% python3 -q
>>> import numpy as np
>>> import numpy.linalg as la
>>> np.set_printoptions(precision=2, suppress=True, linewidth=200, sign=" ")
>>> tidy = lambda a: np.round(a, 2) + 0
>>> X = np.load("arr.npy")
>>> X
array([[ 4.8, -0.6],
       [-0.6,  3.2]])
>>> # symmetric, so the eigenvalues are real
>>> w, V = la.eigh(X)
>>> vec = np.array([0, 1])
>>> vec @ X @ vec
np.float64(3.2)
>>> tidy(np.abs(X).sum(axis=1).max()), np.abs(w).max()
(np.float64(5.4), np.float64(5.0))
>>> tidy(V * np.maximum(w, 0) @ V.T)
array([[ 4.8, -0.6],
       [-0.6,  3.2]])
>>> w, V = la.eigh(X)
>>> tidy(V.T @ V)
array([[ 1.,  0.],
       [ 0.,  1.]])
>>> tidy(la.svd(X, compute_uv=False))
array([ 5.,  3.])
>>> w.sum(), np.trace(X)
(np.float64(8.0), np.float64(8.0))
>>> tidy(la.eigvalsh(X + 4 * np.eye(2)))
array([ 7.,  9.])
>>> out = np.array([[1, 9, -6], [-9, 6, 1]])
>>> cent = np.kron(out, X)
>>> tidy(la.norm(cent, 2)), tidy(la.norm(out, 2) * la.norm(X, 2))
(np.float64(62.65), np.float64(62.65))
>>> cent.shape
(4, 6)
>>> tidy(cent)
array([[  4.8,  -0.6,  43.2,  -5.4, -28.8,   3.6],
       [ -0.6,   3.2,  -5.4,  28.8,   3.6, -19.2],
       [-43.2,   5.4,  28.8,  -3.6,   4.8,  -0.6],
       [  5.4, -28.8,  -3.6,  19.2,  -0.6,   3.2]])
>>> T = np.stack([cent, 4 * cent, cent[::-1]])
>>> (T @ cent.T).shape
(3, 4, 4)
>>> J = np.load("x.npy")
>>> J
array([[ 0.98, -0.47,  1.  ],
       [ 0.  ,  0.  ,  0.  ],
       [-0.25,  0.06, -0.41],
       [ 0.78, -0.24,  0.94],
       [ 0.89, -0.32,  0.98],
       [ 0.  ,  0.  ,  0.  ],
       [-0.57,  0.15, -0.8 ],
       [ 0.25, -0.06,  0.41],
       [ 0.82, -0.26,  0.96],
       [-0.37,  0.09, -0.58],
       [-0.95,  0.4 , -1.  ],
       [ 0.13, -0.03,  0.22],
       [-0.48,  0.12, -0.71],
       [-0.37,  0.09, -0.58],
       [-0.97,  0.45, -1.  ],
       [-0.97,  0.45, -1.  ],
       [-0.78,  0.24, -0.94],
       [-0.48,  0.12, -0.71],
       [-0.82,  0.26, -0.96],
       [-0.37,  0.09, -0.58],
       [-0.95,  0.4 , -1.  ],
       [ 0.57, -0.15,  0.8 ],
       [-0.93,  0.37, -0.99],
       [ 0.89, -0.32,  0.98]])
>>> # rows 1 and 5 are equal
>>> cov = np.cov(J, rowvar=False)
>>> tidy(la.eigvalsh(cov)[::-1])
array([ 1.14,  0.01,  0.  ])
>>> np.median(J, axis=0)
array([-0.37,  0.09, -0.58])
>>> tidy(np.corrcoef(J.T))
array([[ 1.  , -0.98,  0.99],
       [-0.98,  1.  , -0.94],
       [ 0.99, -0.94,  1.  ]])
>>> cov.shape
(3, 3)
